>>> import numpy as np
>>> np.set_printoptions(precision=3, suppress=True, linewidth=100)
>>> E = np.loadtxt("test8.csv", delimiter=",")
>>> print(E)
[[ 5.3 -3.  -5.   5.  -3.  -1.  -2.  -5.   4.   2.  -5.  -3.   2. ]
 [ 1.  -0.7  0.   3.   3.   1.   1.   1.  -1.  -3.  -2.  -3.   0. ]
 [-3.  -2.  -1.7 -5.   4.   2.  -2.   1.   1.   2.   0.   2.  -3. ]
 [ 4.  -5.  -1.   2.3 -3.   3.  -1.  -4.   2.  -2.   5.   1.   3. ]
 [-1.   4.  -4.  -2.  -3.7 -1.   0.   0.   1.   3.   1.   3.  -4. ]
 [ 4.   2.  -2.  -1.  -1.  -1.7  3.  -4.   0.  -5.   5.   4.   1. ]
 [-1.   5.  -4.   2.   3.   1.   2.3 -2.  -4.   5.   2.   2.  -4. ]
 [-2.   4.  -5.  -2.   5.   0.  -3.  -1.7 -3.  -2.   1.   0.  -3. ]
 [-3.   5.  -2.  -4.   4.  -3.  -4.  -1.   3.3  0.  -1.   4.   0. ]
 [ 0.   3.   1.   1.   3.   1.   4.  -5.  -2.   2.3  0.   3.  -3. ]
 [-1.   0.   5.  -1.   0.   4.   0.   5.   1.  -5.   4.3 -1.   3. ]
 [ 2.  -3.  -5.  -4.   4.  -3.  -3.  -2.   1.  -5.  -5.  -4.7 -3. ]
 [ 5.  -3.  -5.   5.  -3.  -1.  -2.  -5.   4.   2.  -5.  -3.   2.3]]
>>> Q, evecs = np.linalg.qr(E[:, :11])[0], np.linalg.qr(E[:, 11:])[0]
>>> sig = np.linalg.svd(Q.T @ evecs, compute_uv=False)
>>> print((sig > 0.9).sum())
2
>>> print(np.degrees(np.arccos(sig.clip(0, 1))))
[ 2.623 11.087]
>>> theta = np.radians(120)
>>> R = np.eye(13)
>>> R[5, 5] = R[6, 6] = np.cos(theta)
>>> R[5, 6], R[6, 5] = -np.sin(theta), np.sin(theta)
>>> A2 = E @ R.T
>>> print(np.allclose(np.linalg.norm(E, axis=1), np.linalg.norm(A2, axis=1)))
True
>>> print(np.allclose(E @ E.T, A2 @ A2.T))
True
>>> print(np.round(np.linalg.det(R), 3), np.trace(R))
1.0 10.0
